In [1]: import numpy as np

In [2]: np.set_printoptions(precision=2, suppress=True, linewidth=120)

In [3]: mat = np.load("mat.npy")

In [4]: mat
Out[4]: 
array([[1, 2, 0, 3, 4, 5, 4],
       [1, 2, 4, 1, 2, 3, 3],
       [2, 4, 3, 0, 3, 5, 5],
       [3, 0, 4, 4, 3, 0, 2],
       [5, 3, 5, 4, 5, 5, 2],
       [2, 0, 3, 3, 0, 2, 2],
       [3, 3, 2, 1, 3, 1, 4]])

In [5]: rng = np.random.default_rng(85210)

In [6]: z = rng.permutation(7)

In [7]: M2 = mat[:, z] * rng.choice([-1, 1], 7)

In [8]: M2
Out[8]: 
array([[ 1,  0, -2, -3, -4, -5,  4],
       [ 1,  4, -2, -1, -3, -3,  2],
       [ 2,  3, -4,  0, -5, -5,  3],
       [ 3,  4,  0, -4, -2,  0,  3],
       [ 5,  5, -3, -4, -2, -5,  5],
       [ 2,  3,  0, -3, -2, -2,  0],
       [ 3,  2, -3, -1, -4, -1,  3]])

In [9]: Uu, _, Vh = np.linalg.svd(mat.T @ M2)

In [10]: np.round(Uu @ Vh, 2) + 0
Out[10]: 
array([[ 1.,  0.,  0.,  0.,  0.,  0.,  0.],
       [ 0.,  0., -1.,  0.,  0.,  0.,  0.],
       [ 0.,  1.,  0.,  0.,  0.,  0.,  0.],
       [ 0.,  0.,  0., -1.,  0.,  0.,  0.],
       [ 0.,  0.,  0.,  0.,  0.,  0.,  1.],
       [ 0.,  0.,  0.,  0.,  0., -1.,  0.],
       [ 0.,  0.,  0.,  0., -1.,  0.,  0.]])

In [11]: np.round(np.linalg.lstsq(mat, M2)[0], 2) + 0
Out[11]: 
array([[ 1.,  0.,  0.,  0.,  0.,  0.,  0.],
       [ 0.,  0., -1.,  0.,  0.,  0.,  0.],
       [ 0.,  1.,  0.,  0.,  0.,  0.,  0.],
       [ 0.,  0.,  0., -1.,  0.,  0.,  0.],
       [ 0.,  0.,  0.,  0.,  0.,  0.,  1.],
       [ 0.,  0.,  0.,  0.,  0., -1.,  0.],
       [ 0.,  0.,  0.,  0., -1.,  0.,  0.]])

In [12]: z
Out[12]: array([0, 2, 1, 3, 6, 5, 4])

In [13]: u = np.array([-2, 4, 9])

In [14]: np.cross(M2[1, :3], M2[0, :3])
Out[14]: array([-8,  0, -4])

In [15]: np.correlate(M2[1], M2[0], "full")
Out[15]: array([  4,  11, -32, -13, -13,   5,  43,  17,   5,  -1,  -7,  -3,   2])

In [16]: th = np.radians(180)

In [17]: Rm = np.eye(7)

In [18]: Rm[1, 1] = Rm[3, 3] = np.cos(th)

In [19]: Rm[1, 3], Rm[3, 1] = -np.sin(th), np.sin(th)

In [20]: Rm.round(2) + 0
Out[20]: 
array([[ 1.,  0.,  0.,  0.,  0.,  0.,  0.],
       [ 0., -1.,  0.,  0.,  0.,  0.,  0.],
       [ 0.,  0.,  1.,  0.,  0.,  0.,  0.],
       [ 0.,  0.,  0., -1.,  0.,  0.,  0.],
       [ 0.,  0.,  0.,  0.,  1.,  0.,  0.],
       [ 0.,  0.,  0.,  0.,  0.,  1.,  0.],
       [ 0.,  0.,  0.,  0.,  0.,  0.,  1.]])

In [21]: M2 = mat @ Rm.T

In [22]: np.allclose(np.linalg.norm(mat, axis=1), np.linalg.norm(M2, axis=1))
Out[22]: True

In [23]: np.linalg.svd(mat, compute_uv=False), np.linalg.svd(M2, compute_uv=False)
Out[23]: 
(array([19.59,  6.48,  4.05,  3.34,  2.98,  1.62,  0.28]),
 array([19.59,  6.48,  4.05,  3.34,  2.98,  1.62,  0.28]))

In [24]: M2.round(2) + 0
Out[24]: 
array([[ 1., -2.,  0., -3.,  4.,  5.,  4.],
       [ 1., -2.,  4., -1.,  2.,  3.,  3.],
       [ 2., -4.,  3.,  0.,  3.,  5.,  5.],
       [ 3.,  0.,  4., -4.,  3.,  0.,  2.],
       [ 5., -3.,  5., -4.,  5.,  5.,  2.],
       [ 2.,  0.,  3., -3.,  0.,  2.,  2.],
       [ 3., -3.,  2., -1.,  3.,  1.,  4.]])
